$ python3 -q
>>> import numpy as np
>>> import numpy.linalg as la
>>> np.set_printoptions(suppress=True, linewidth=120)
>>> def rd(a):
...     return np.round(a, 2) + 0
... 
>>> data = np.loadtxt("x.csv", delimiter=",")
>>> print(data)
[[-0.49 -1.02 -0.71 -0.57  1.58  1.59  1.17  1.64 -1.05 -2.15 -2.6 ]
 [ 1.68  1.53 -1.51 -3.69  1.12 -3.04  0.66 -1.31 -0.2   4.56  6.67]
 [ 0.32  0.48 -1.52  1.16  0.74 -1.69 -1.18 -2.48 -2.11 -0.21 -6.1 ]
 [ 1.02 -0.99 -1.74  1.72  3.29 -2.21  0.42  0.52 -0.24  0.53 -3.57]
 [-4.51  0.46 -0.75  1.21 -0.25 -1.2   2.52 -2.99 -0.13  2.08 -0.9 ]
 [-0.02  0.72  1.12  3.98  2.23  1.98 -0.69  2.18  1.88 -0.44  0.5 ]
 [-2.91  1.01 -2.04 -1.89 -0.14 -2.89  0.54 -1.57 -0.26  0.46 -0.71]
 [-0.42  0.82 -0.74  0.36  1.13 -0.61  1.75 -1.88 -1.02  2.97 -2.31]
 [ 0.22  1.31 -0.38 -0.48 -0.04 -5.95 -1.36  4.27  0.17  0.1   0.65]
 [-0.5   2.14  0.13  0.01  1.12 -1.32  0.72 -0.63  0.55  2.54  1.52]
 [ 1.52  0.78 -2.63 -0.44 -2.36 -0.34  0.17  1.36  1.34 -2.56 -0.4 ]
 [-0.37  0.68  2.2  -2.05 -2.28 -1.62 -0.05 -1.47  1.85 -0.74 -0.26]
 [-4.17  0.31 -0.33  0.49 -0.16 -3.55 -0.46  1.06  2.84  2.21  0.06]
 [ 2.47  0.93 -1.85 -2.81 -0.63 -0.5   0.16 -1.95 -0.66 -0.25 -2.41]
 [ 0.33  0.71 -0.41  0.89  0.83 -0.06  1.99 -0.13 -0.76  1.81 -4.67]
 [ 0.11  1.45 -2.51 -0.86  1.82 -1.47  2.   -0.05 -0.09 -2.51 -1.94]
 [-0.17  0.83 -5.54  1.44  0.68 -2.82 -1.75 -2.54 -0.44  1.26  0.22]
 [ 2.47  2.14  2.83  1.92  0.65  2.36  0.39 -1.08  0.59  3.33  1.25]
 [-1.    0.2  -0.67  0.02  1.21  0.76  0.04 -0.29 -0.47 -3.29  0.09]
 [ 1.68 -0.39  2.06  4.05  0.58 -2.11  1.83  2.26  0.08 -0.5   4.61]
 [-0.08  2.35 -1.49  1.79 -0.1   0.66 -0.87  0.19  0.28  0.49  1.2 ]
 [ 3.16  0.49 -1.24 -2.38 -0.21 -3.31  1.15  1.05 -0.44  0.95  4.3 ]
 [-1.48  0.44 -0.86 -1.12 -1.92  0.43  1.26 -4.55 -0.24  0.25  4.79]
 [-0.73  0.42  0.38 -1.77 -1.46 -0.57 -0.05 -3.22  1.41  0.42  2.68]
 [-1.24  1.78  1.62  1.34 -0.22 -1.63 -0.8   1.74  1.7   1.67 -3.7 ]
 [-0.16 -0.06 -7.    0.65  0.4  -2.09 -0.52 -0.23  0.12 -0.72 -3.3 ]
 [-0.65  1.76  4.57  0.04  0.92  0.5   0.2  -4.56 -0.99  0.19 -0.62]
 [-1.77 -1.19  3.25  0.59  2.18 -0.98 -1.26  5.48  0.92 -1.13  0.17]
 [ 1.6   0.1   1.23 -1.41  1.49 -2.15  0.02  2.67 -0.3   0.28 -1.11]
 [-1.9  -2.33  1.25 -0.52  1.93 -0.4   0.22 -0.93  0.22 -0.37  0.62]
 [-0.85 -0.74  0.02  1.27  3.65  1.14  1.    3.11 -0.59 -1.84  0.99]
 [-1.32 -2.47 -1.91  0.44  0.28  0.1   1.34  1.55  0.37 -1.77 -0.46]
 [ 1.32 -1.67 -4.03 -0.96  0.7   2.17  0.01  0.64  0.95 -0.76  1.35]
 [-0.3  -0.01 -0.75 -0.07  0.76 -4.59 -0.07  0.46 -0.61 -2.65  4.42]
 [ 3.07 -1.02  1.61  0.53  1.13 -3.15 -1.83  3.04 -0.23  0.21 -2.02]
 [-1.58  1.93  0.76  3.37  0.78  0.32 -2.75  1.88 -0.65 -2.03 -4.78]
 [-1.41 -1.04 -5.95 -1.74 -0.7   1.31  0.74  1.83  1.27 -0.73 -5.92]
 [-0.98 -2.78 -2.54 -0.34 -1.29 -2.76 -0.52  1.55 -0.14  0.64  2.07]
 [ 1.54 -2.15 -4.41  2.5  -1.65  1.27  2.42  1.65  0.59 -1.57  6.26]
 [ 0.08  0.14  1.75 -1.24  1.2   0.4   0.19  1.96 -1.64  0.95 -7.51]
 [-1.87 -2.15  0.38  0.28 -0.08 -0.07 -0.2   2.89  0.24  0.56  2.87]
 [-2.15  1.6   2.35  0.64 -2.92 -4.13 -1.33  0.79 -1.5   0.25  2.3 ]]
>>> u, r1 = data[39], data[17]
>>> print(rd(u @ r1))
-4.44
>>> pr = (u @ r1) / (u @ u) * u
>>> print(rd(la.norm(u + r1) ** 2 + la.norm(u - r1) ** 2))
225.56
>>> print(rd(pr))
[-0.01 -0.01 -0.11  0.08 -0.08 -0.03 -0.01 -0.12  0.1  -0.06  0.48]
>>> print(rd((r1 - pr) @ u))
0.0
>>> d = la.norm(data[:, None] - data[None], axis=-1)
>>> print(rd(d[:5, :5]))
[[ 0.   13.56  7.59  6.05  8.81]
 [13.56  0.   14.92 12.88 11.79]
 [ 7.59 14.92  0.    5.64  8.68]
 [ 6.05 12.88  5.64  0.    8.59]
 [ 8.81 11.79  8.68  8.59  0.  ]]
>>> print(np.flatnonzero(d[25] < d.mean() / 2))
[25]
>>> print(la.matrix_rank(d ** 2))
13
>>> C2 = np.cov(data, rowvar=False)
>>> print(rd(data.std(axis=0)))
[1.69 1.35 2.43 1.68 1.41 1.92 1.17 2.22 1.   1.69 3.23]
>>> print(np.argsort(-data.std(axis=0).round(6), kind="stable"))
[10  2  7  5  0  9  3  4  1  6  8]
>>> print(rd(np.median(data, axis=0)))
[-0.34  0.45 -0.69  0.16  0.66 -0.8   0.16  0.58 -0.14  0.2   0.08]
>>> print(rd(np.polyfit(data[:, 0], data[:, 6], 1)))
[0.03 0.18]
>>> print(C2.shape)
(11, 11)
>>> K = np.loadtxt("w.csv", delimiter=",")
>>> print(K)
[[ 3.  0.  0.  0.  0.  0.  0.  0.  0.]
 [ 0. -7. -9. -1. -6.  5. -7.  3. -9.]
 [ 0.  8.  9. -8.  8.  9.  0. -4.  6.]
 [ 0. -1. -4. -6.  0. -7.  9.  3. -9.]
 [ 0.  7.  3.  6. -4.  6.  9. -5. -5.]
 [ 0.  6.  1.  4. -6.  7. -1.  6.  5.]
 [ 0.  8. -3. -9. -4.  4.  9. -8. -8.]
 [ 0. -3. -6. -3.  9.  5. -5. -9. -8.]
 [ 0.  3.  0.  6.  5.  4. -1.  0.  6.]]
>>> rng = np.random.default_rng(7006)
>>> other = K + rng.integers(-2, 3, (9, 8)) @ rng.integers(-2, 3, (8, 9))
>>> print(other)
[[  5.   4.   7.  -2.  -2.   5.  -2.   1.   4.]
 [  1. -19.  -1.   1.  -8.   3.  -4.  -3. -12.]
 [  8.   7.  12. -10.  12.   7.   2.  -6.  10.]
 [ -1.   3.  -5. -10.  -1.  -9.   9.  -3. -12.]
 [ -3.   2.   4.   5.  -9.   5.  15.  -9. -11.]
 [  6.  -5.  15.   4.  -6.   4.  -1.  -9.   2.]
 [-15.  13.  -4.  -1.  -7.   1.  -2.  -6.   0.]
 [  8. -11.   2. -12.   9.   1.  -4. -17. -21.]
 [  1.   2.   3.   8.   8.  -9.  -8. -12.   4.]]
>>> print(la.matrix_rank(other - K, tol=1e-8))
8
>>> print(other - K)
[[  2.   4.   7.  -2.  -2.   5.  -2.   1.   4.]
 [  1. -12.   8.   2.  -2.  -2.   3.  -6.  -3.]
 [  8.  -1.   3.  -2.   4.  -2.   2.  -2.   4.]
 [ -1.   4.  -1.  -4.  -1.  -2.   0.  -6.  -3.]
 [ -3.  -5.   1.  -1.  -5.  -1.   6.  -4.  -6.]
 [  6. -11.  14.   0.   0.  -3.   0. -15.  -3.]
 [-15.   5.  -1.   8.  -3.  -3. -11.   2.   8.]
 [  8.  -8.   8.  -9.   0.  -4.   1.  -8. -13.]
 [  1.  -1.   3.   2.   3. -13.  -7. -12.  -2.]]
>>> print(rd(la.svd(other - K, compute_uv=False)))
[39.29 23.86 15.86 15.44 10.87  7.04  3.23  1.88  0.  ]
>>> J = np.array([[0, 0, 0, 1, 0, 1, 0, 0],
...     [0, 0, 0, 0, 1, 0, 1, 0],
...     [0, 0, 0, 0, 0, 1, 1, 1],
...     [1, 0, 0, 0, 1, 0, 0, 0],
...     [0, 1, 0, 1, 0, 1, 0, 0],
...     [1, 0, 1, 0, 1, 0, 0, 1],
...     [0, 1, 1, 0, 0, 0, 0, 1],
...     [0, 0, 1, 0, 0, 1, 1, 0]])
>>> print(J.sum(axis=0))
[2 2 3 2 3 4 3 3]
>>> print(J @ J)
[[2 0 1 0 2 0 0 1]
 [0 2 1 1 0 1 0 1]
 [1 1 3 0 1 1 1 2]
 [0 1 0 2 0 2 0 0]
 [2 0 1 0 3 0 1 1]
 [0 1 1 2 0 4 2 1]
 [0 0 1 0 1 2 3 1]
 [1 1 2 0 1 1 1 3]]
>>> print(np.trace(J @ J @ J) // 6)
2
>>> L = np.diag(J.sum(axis=1)) - J
>>> print(L)
[[ 2  0  0 -1  0 -1  0  0]
 [ 0  2  0  0 -1  0 -1  0]
 [ 0  0  3  0  0 -1 -1 -1]
 [-1  0  0  2 -1  0  0  0]
 [ 0 -1  0 -1  3 -1  0  0]
 [-1  0 -1  0 -1  4  0 -1]
 [ 0 -1 -1  0  0  0  3 -1]
 [ 0  0 -1  0  0 -1 -1  3]]
>>> print(L @ np.ones(8))
[0. 0. 0. 0. 0. 0. 0. 0.]
>>> print(rd(la.eigvalsh(L)))
[0.   0.83 1.44 2.69 3.   4.   4.48 5.56]
>>> print(la.matrix_rank(L))
7
>>> print(round(la.det(L[1:, 1:])))
120
>>> print(rd(J @ la.pinv(J) @ J))
[[0. 0. 0. 1. 0. 1. 0. 0.]
 [0. 0. 0. 0. 1. 0. 1. 0.]
 [0. 0. 0. 0. 0. 1. 1. 1.]
 [1. 0. 0. 0. 1. 0. 0. 0.]
 [0. 1. 0. 1. 0. 1. 0. 0.]
 [1. 0. 1. 0. 1. 0. 0. 1.]
 [0. 1. 1. 0. 0. 0. 0. 1.]
 [0. 0. 1. 0. 0. 1. 1. 0.]]
>>> print(np.allclose(J[:-1].T @ la.lstsq(J[:-1].T, J[-1])[0], J[-1]))
False
>>> print(np.abs(np.diag(la.qr(J)[1])) > 1e-9)
[ True  True  True  True  True  True False  True]
>>> try:
...     la.inv(J)
... except la.LinAlgError as e:
...     print(repr(e))
... 
LinAlgError('Singular matrix')
>>> print(np.unique(J.round(6), axis=0).shape)
(8, 8)
>>> print(rd(np.trace(la.pinv(J) @ J)))
7.0
>>> print(rd(la.norm(J, 2)))
2.94
>>> print(rd(la.norm(J, 1)), rd(la.norm(J, np.inf)))
4.0 4.0
>>> print(rd(la.norm(J[4] - J[1])))
2.24
>>> print(rd(la.norm(J, axis=0)))
[1.41 1.41 1.73 1.41 1.73 2.   1.73 1.73]
>>> print(rd(la.norm(J[4], 1)), rd(la.norm(J[4], np.inf)))
3.0 1.0
>>> print(J[4] @ J[1])
0
>>> print(rd(la.norm(J, axis=1)))
[1.41 1.41 1.73 1.41 1.73 2.   1.73 1.73]
>>> print(rd(la.norm(J) ** 2 / la.norm(J, 2) ** 2))
2.54
>>> rk = la.matrix_rank(J)
>>> print(rk)
7
>>> N = la.svd(J)[2][rk:].T
>>> print([int(la.matrix_rank(np.delete(J, i, axis=0))) for i in range(8)])
[7, 6, 6, 7, 7, 7, 7, 6]
>>> print(N.shape)
(8, 1)
>>> print([int(la.matrix_rank(J[:, :j + 1])) for j in range(8)])
[1, 2, 3, 4, 5, 6, 6, 7]
>>> left, s, VT = la.svd(J)
>>> vecs = VT[:(s > 1e-8).sum()]
>>> x = J[5] + -3 * J[3] + rng.integers(2) * np.eye(8)[5]
>>> print(x)
[-2.  0.  1.  0. -2.  0.  0.  1.]
>>> print(rd(vecs.T @ vecs))
[[ 0.8  0.   0.  -0.2  0.2  0.2 -0.2  0. ]
 [ 0.   1.   0.   0.   0.   0.   0.   0. ]
 [ 0.   0.   1.   0.   0.   0.   0.   0. ]
 [-0.2  0.   0.   0.8  0.2  0.2 -0.2  0. ]
 [ 0.2  0.   0.   0.2  0.8 -0.2  0.2  0. ]
 [ 0.2  0.   0.   0.2 -0.2  0.8  0.2  0. ]
 [-0.2  0.   0.  -0.2  0.2  0.2  0.8  0. ]
 [ 0.   0.   0.   0.   0.   0.   0.   1. ]]
>>> feats = np.array([[0, 0, 1, 0, 0],
...     [0, 0, 0, 0, 1],
...     [1, 0, 0, 0, 0],
...     [0, 1, 0, 0, 0],
...     [0, 0, 0, 1, 0]])
>>> print(feats)
[[0 0 1 0 0]
 [0 0 0 0 1]
 [1 0 0 0 0]
 [0 1 0 0 0]
 [0 0 0 1 0]]
>>> print(rd(la.eigvals(feats).sum().real))
0.0
>>> print(np.einsum("ij,ji->", feats, feats))
2
>>> print(rd(la.eigvals(feats)))
[ 1. +0.j   -1. +0.j   -0.5+0.87j -0.5-0.87j  1. +0.j  ]
>>> print(rd(la.det(2 * feats)), rd(la.det(feats)))
-32.0 -1.0
>>> print(rd(la.det(feats[::-1])))
-1.0
>>> O = feats.astype(float).copy()
>>> for j in range(5):
...     O[:, j] -= O[:, :j] @ (O[:, :j].T @ O[:, j])
...     O[:, j] /= la.norm(O[:, j])
... 
>>> print(O.T @ O)
[[1. 0. 0. 0. 0.]
 [0. 1. 0. 0. 0.]
 [0. 0. 1. 0. 0.]
 [0. 0. 0. 1. 0.]
 [0. 0. 0. 0. 1.]]
>>> print(la.matrix_power(feats, 100))
[[1 0 0 0 0]
 [0 0 0 0 1]
 [0 0 1 0 0]
 [0 1 0 0 0]
 [0 0 0 1 0]]
>>> print(la.matrix_power(feats, 2))
[[1 0 0 0 0]
 [0 0 0 1 0]
 [0 0 1 0 0]
 [0 0 0 0 1]
 [0 1 0 0 0]]
>>> pr = np.eye(5)[0]
>>> for _ in range(5):
...     pr = pr @ feats
...     print(pr.round(2))
... 
[0. 0. 1. 0. 0.]
[1. 0. 0. 0. 0.]
[0. 0. 1. 0. 0.]
[1. 0. 0. 0. 0.]
[0. 0. 1. 0. 0.]
>>> x = np.array([2, -1, -1, 2, 0])
>>> print((feats @ x).argmax())
2
>>> print(feats * x)
[[ 0  0 -1  0  0]
 [ 0  0  0  0  0]
 [ 2  0  0  0  0]
 [ 0 -1  0  0  0]
 [ 0  0  0  2  0]]
>>> print(feats @ (2 * x))
[-2  0  4 -2  4]
>>> print(np.einsum("ij,j->i", feats, x))
[-1  0  2 -1  2]
